$ python3 -q
>>> import numpy as np
>>> np.set_printoptions(precision=1, suppress=True, linewidth=200)
>>> def rd(a):
...     return np.round(a, 1) + 0
... 
>>> J = np.loadtxt("a.csv", delimiter=",")
>>> rd(J)
array([[ 0.5,  0.5,  1.5, -0.2, -1.8,  1.4, -1.8,  1. ,  1.5],
       [-0.3,  2.4, -0.1, -0.7,  1.9,  0.7, -0.3, -0.9,  0. ],
       [-2.7, -0.4,  0.3,  1.4,  2.7,  0.5, -1.3,  1.6, -0.7],
       [ 0.4,  1.2, -0.4,  2.8, -0.5,  0.6,  1.6,  0.2, -0.5],
       [ 2.1, -0.8, -0.5,  1. ,  1.5,  0.7, -0.3, -2.2,  1.7],
       [-1.3, -0.9,  2.7, -0.5, -0.8,  0.9,  0.5, -2.3, -0.6]])
>>> r0 = np.array([-4, -4])
>>> rd(np.correlate(J[5], J[4], "full"))
array([-2.3,  1.4,  7.1, -7.4, -3.7,  2.6,  2.4, -2.5, -0.6, -0.5,  6.7, -4.2, -5.7,  2. ,  3. , -4.2, -1.3])
>>> rd(np.convolve(J[5], r0))
array([ 5.3,  8.9, -7.2, -8.6,  5.1, -0.7, -5.7,  7. , 11.4,  2.4])
>>> m1 = np.array([[2, -3, 2, -3, 3, 2],
...     [3, 2, 3, -2, -1, -3],
...     [3, 0, -2, -2, 3, -2],
...     [1, 3, 3, -2, -1, -3],
...     [1, 1, 3, 3, 3, -2],
...     [0, 3, 2, -1, 1, -1],
...     [1, -2, 0, 1, 2, 2]])
>>> m1[:, 3] = 4 * m1[:, 4]
>>> m1
array([[ 2, -3,  2, 12,  3,  2],
       [ 3,  2,  3, -4, -1, -3],
       [ 3,  0, -2, 12,  3, -2],
       [ 1,  3,  3, -4, -1, -3],
       [ 1,  1,  3, 12,  3, -2],
       [ 0,  3,  2,  4,  1, -1],
       [ 1, -2,  0,  8,  2,  2]])
>>> Uu, sigma, Vh = np.linalg.svd(m1)
>>> evecs = Vh[:(sigma > 1e-8).sum()]
>>> rng = np.random.default_rng(87)
>>> x0 = m1[6] + -3 * m1[2] + rng.integers(2) * np.eye(6)[0]
>>> x0
array([ -7.,  -2.,   6., -28.,  -7.,   8.])
>>> rd(evecs.T @ evecs)
array([[1. , 0. , 0. , 0. , 0. , 0. ],
       [0. , 1. , 0. , 0. , 0. , 0. ],
       [0. , 0. , 1. , 0. , 0. , 0. ],
       [0. , 0. , 0. , 0.9, 0.2, 0. ],
       [0. , 0. , 0. , 0.2, 0.1, 0. ],
       [0. , 0. , 0. , 0. , 0. , 1. ]])
>>> np.allclose(evecs.T @ evecs @ x0, x0)
True
>>> W2 = np.array([[-1, 3, 1, 3, 0, 1], [-3, 1, -1, 3, -2, -2], [-2, 1, 2, 0, 1, 0]])
>>> F = np.repeat(W2, 11 // 3, axis=0)
>>> F = F + 0.1 * rng.normal(size=F.shape)
>>> rd(F)
array([[-1. ,  3. ,  1.2,  2.9, -0.1,  1.1],
       [-1. ,  3.2,  0.9,  2.9,  0. ,  1. ],
       [-0.8,  3. ,  0.9,  3.1, -0.1,  1.1],
       [-3. ,  0.9, -1. ,  2.9, -2.1, -2.1],
       [-2.9,  1.1, -1.1,  2.9, -2. , -1.9],
       [-3. ,  1. , -1. ,  2.9, -2. , -2. ],
       [-2. ,  1. ,  2.1, -0.1,  1.1,  0.1],
       [-2. ,  0.8,  2.2,  0. ,  1.1,  0. ],
       [-2. ,  1. ,  2. ,  0.2,  1.1,  0. ]])
>>> rank = np.linalg.matrix_rank(m1)
>>> rank
np.int64(5)
>>> null = np.linalg.svd(m1)[2][rank:].T
>>> rd(null[:, 0] / null[np.abs(null[:, 0]).round(6).argmax(), 0])
array([ 0. ,  0. ,  0. , -0.2,  1. ,  0. ])
>>> rd(m1 @ null)
array([[0.],
       [0.],
       [0.],
       [0.],
       [0.],
       [0.],
       [0.]])
>>> [int(np.linalg.matrix_rank(m1[:, :j + 1])) for j in range(6)]
[1, 2, 3, 4, 4, 5]
>>> np.linalg.matrix_rank(m1.T @ m1), np.linalg.matrix_rank(m1 @ m1.T)
(np.int64(5), np.int64(5))
>>> Uu, sigma, Vh = np.linalg.svd(m1)
>>> np.argmax(sigma[:-1] / (sigma[1:] + 1e-6)) + 1
np.int64(5)
>>> rd(sigma)
array([24.3,  9.2,  4.6,  3.8,  1.3,  0. ])
>>> M2 = Uu[:, :5] @ np.diag(sigma[:5]) @ Vh[:5]
>>> np.linalg.matrix_rank(m1, rtol=0.05)
np.int64(5)
>>> rd(M2)
array([[ 2., -3.,  2., 12.,  3.,  2.],
       [ 3.,  2.,  3., -4., -1., -3.],
       [ 3.,  0., -2., 12.,  3., -2.],
       [ 1.,  3.,  3., -4., -1., -3.],
       [ 1.,  1.,  3., 12.,  3., -2.],
       [ 0.,  3.,  2.,  4.,  1., -1.],
       [ 1., -2.,  0.,  8.,  2.,  2.]])
>>> np.linalg.matrix_rank(M2)
np.int64(5)
>>> rd(np.linalg.norm(m1 - M2, 2)), rd(sigma[5])
(np.float64(0.0), np.float64(0.0))
>>> rd(m1 @ np.linalg.pinv(m1) @ m1)
array([[ 2., -3.,  2., 12.,  3.,  2.],
       [ 3.,  2.,  3., -4., -1., -3.],
       [ 3.,  0., -2., 12.,  3., -2.],
       [ 1.,  3.,  3., -4., -1., -3.],
       [ 1.,  1.,  3., 12.,  3., -2.],
       [ 0.,  3.,  2.,  4.,  1., -1.],
       [ 1., -2.,  0.,  8.,  2.,  2.]])
>>> np.unique(m1.round(6), axis=0).shape
(7, 6)
>>> np.abs(np.diag(np.linalg.qr(m1)[1])) > 1e-9
array([ True,  True,  True,  True, False,  True])
>>> np.allclose(m1[:-1].T @ np.linalg.lstsq(m1[:-1].T, m1[-1])[0], m1[-1])
True
>>> np.linalg.lstsq(m1[:-1].T, m1[-1])[2]
np.int32(5)
>>> np.linalg.matrix_rank(m1, rtol=0.1)
np.int64(4)
>>> np.linalg.cond(m1) > 100
np.True_
>>> np.argsort(-np.linalg.norm(m1, axis=0).round(6), kind="stable")[:3]
array([3, 2, 1])
>>> rd(np.linalg.norm(m1, 2) / np.linalg.norm(m1))
np.float64(0.9)
